% python3 -q
>>> import numpy as np
>>> np.set_printoptions(precision=2, suppress=True, linewidth=100)
>>> data = np.loadtxt("mat.csv", delimiter=",")
>>> data
array([[-0.55, -0.74, -0.86,  0.96,  0.58, -0.99, -0.89,  0.99,  0.29, -0.18],
       [ 0.01,  0.55, -0.34, -1.  , -1.  ,  0.65,  0.76, -0.91, -0.2 ,  0.86],
       [ 0.92, -0.49, -0.29, -1.  , -0.95,  0.89,  0.  , -1.  ,  0.15,  0.68],
       [-1.  ,  1.  ,  0.82,  0.96, -1.  , -0.85,  1.  ,  1.  , -0.86,  0.41],
       [-0.55,  0.95,  0.89, -0.94, -0.94,  0.98,  0.97, -0.64, -0.52,  0.38],
       [-0.74,  0.94,  0.92,  0.29,  0.12,  0.92,  0.94,  0.54, -0.49, -0.27],
       [ 0.85, -0.95, -0.6 ,  0.91,  0.99, -0.75, -0.96, -0.51,  0.51, -0.6 ],
       [-1.  ,  1.  ,  1.  ,  0.97,  0.03,  0.97,  1.  ,  1.  , -0.86, -0.58],
       [-0.05,  0.06, -0.24, -0.64, -0.76, -0.07,  0.12, -0.19, -0.02,  0.34],
       [-0.99,  0.6 , -0.98, -0.8 , -1.  , -1.  ,  0.29,  1.  , -0.2 ,  0.93],
       [ 0.98, -0.97,  0.15,  0.97,  1.  ,  0.32, -0.97, -0.97,  0.58, -0.89],
       [ 0.87, -0.98, -0.74,  0.99,  1.  , -0.93, -0.99, -0.02,  0.62, -0.77],
       [-0.2 ,  0.97,  0.83, -1.  , -1.  ,  1.  ,  0.99, -0.99, -0.58,  0.86],
       [-0.52,  0.92,  0.92, -0.2 ,  0.  ,  0.96,  0.94, -0.14, -0.45, -0.2 ],
       [-0.96, -0.2 , -0.92,  0.98, -0.62, -1.  , -0.71,  1.  ,  0.08,  0.16]])
>>> round(np.linalg.norm(data, "nuc"), 2)
np.float64(20.51)
>>> round(float(np.linalg.norm(data[3], 1)), 2), round(float(np.linalg.norm(data[3], np.inf)), 2)
(8.9, 1.0)
>>> np.linalg.norm(data, axis=0)
array([2.94, 3.14, 2.93, 3.4 , 3.17, 3.33, 3.24, 3.12, 1.92, 2.34])
>>> blk = np.stack([data, 3 * data, data[::-1]])
>>> np.linalg.matrix_rank(blk.reshape(3, -1))
np.int64(2)
>>> (blk @ data.T).shape
(3, 15, 15)
>>> np.einsum("bij,cij->bc", blk, blk)
array([[ 89.3 , 267.89,   9.49],
       [267.89, 803.66,  28.48],
       [  9.49,  28.48,  89.3 ]])
